In [1]: import numpy as np

In [2]: np.set_printoptions(precision=3, suppress=True, linewidth=200, sign=" ")

In [3]: tidy = lambda a: np.round(a, 3) + 0

In [4]: mat = np.loadtxt("arr.csv", delimiter=",")

In [5]: print(tidy(mat))
[[-0.273 -2.583 -0.515  0.235 -1.565 -0.542 -1.368  2.078]
 [ 0.     0.    -0.492  0.365 -1.344  3.712  0.032 -0.187]
 [-2.182 -0.811 -1.319 -1.746  1.031  0.305 -1.494 -1.551]
 [-0.273  2.38   1.047 -1.109 -1.565 -0.27  -2.254  0.575]
 [ 0.818  1.131 -2.504 -1.421  0.914  0.243  0.516  2.145]
 [ 2.728 -0.641 -0.963 -1.199 -1.28  -0.566 -0.397 -1.915]
 [ 0.546  0.754 -1.587  2.758  0.811 -0.195 -2.022 -0.469]
 [ 1.637 -0.863  1.715 -0.685  2.259  1.158 -1.517  0.65 ]]

In [6]: x0 = np.array([5, 3, 1, 6, 1, 6, 1, 5])

In [7]: h = np.maximum(mat @ x0, 0)

In [8]: print(tidy(mat.T @ h))
[ 39.696  10.674 -35.815  25.963  24.292  96.517 -46.374  19.579]

In [9]: print(tidy(mat * (h > 1e-9)[:, None]))
[[ 0.     0.     0.     0.     0.     0.     0.     0.   ]
 [ 0.     0.    -0.492  0.365 -1.344  3.712  0.032 -0.187]
 [ 0.     0.     0.     0.     0.     0.     0.     0.   ]
 [ 0.     0.     0.     0.     0.     0.     0.     0.   ]
 [ 0.818  1.131 -2.504 -1.421  0.914  0.243  0.516  2.145]
 [ 0.     0.     0.     0.     0.     0.     0.     0.   ]
 [ 0.546  0.754 -1.587  2.758  0.811 -0.195 -2.022 -0.469]
 [ 1.637 -0.863  1.715 -0.685  2.259  1.158 -1.517  0.65 ]]

In [10]: x0 = np.array([3, 2, 3, 1, 5, 1, 1, 3])

In [11]: target = mat @ x0

In [12]: print(tidy(target))
[-10.797  -4.647 -14.558  -2.649   7.551 -10.292   1.571  20.53 ]

In [13]: print(tidy(np.linalg.solve(mat.T, mat[2])))
[ 0.  0.  1.  0.  0.  0.  0.  0.]

In [14]: print(tidy(np.linalg.solve(mat, target + mat[:, 6])))
[ 3.  2.  3.  1.  5.  1.  2.  3.]

In [15]: print(tidy(np.linalg.solve(mat, mat[:, 4])))
[ 0.  0.  0.  0.  1.  0.  0.  0.]

In [16]: print(tidy(np.linalg.solve(mat, target)))
[ 3.  2.  3.  1.  5.  1.  1.  3.]

In [17]: print(tidy(mat.T @ mat))
[[ 16.   0.   0.   0.   0.   0.   0.   0.]
 [  0.  16.   0.   0.   0.   0.   0.   0.]
 [  0.   0.  16.   0.   0.   0.   0.   0.]
 [  0.   0.   0.  16.   0.   0.   0.   0.]
 [  0.   0.   0.   0.  16.   0.   0.   0.]
 [  0.   0.   0.   0.   0.  16.   0.   0.]
 [  0.   0.   0.   0.   0.   0.  16.   0.]
 [  0.   0.   0.   0.   0.   0.   0.  16.]]
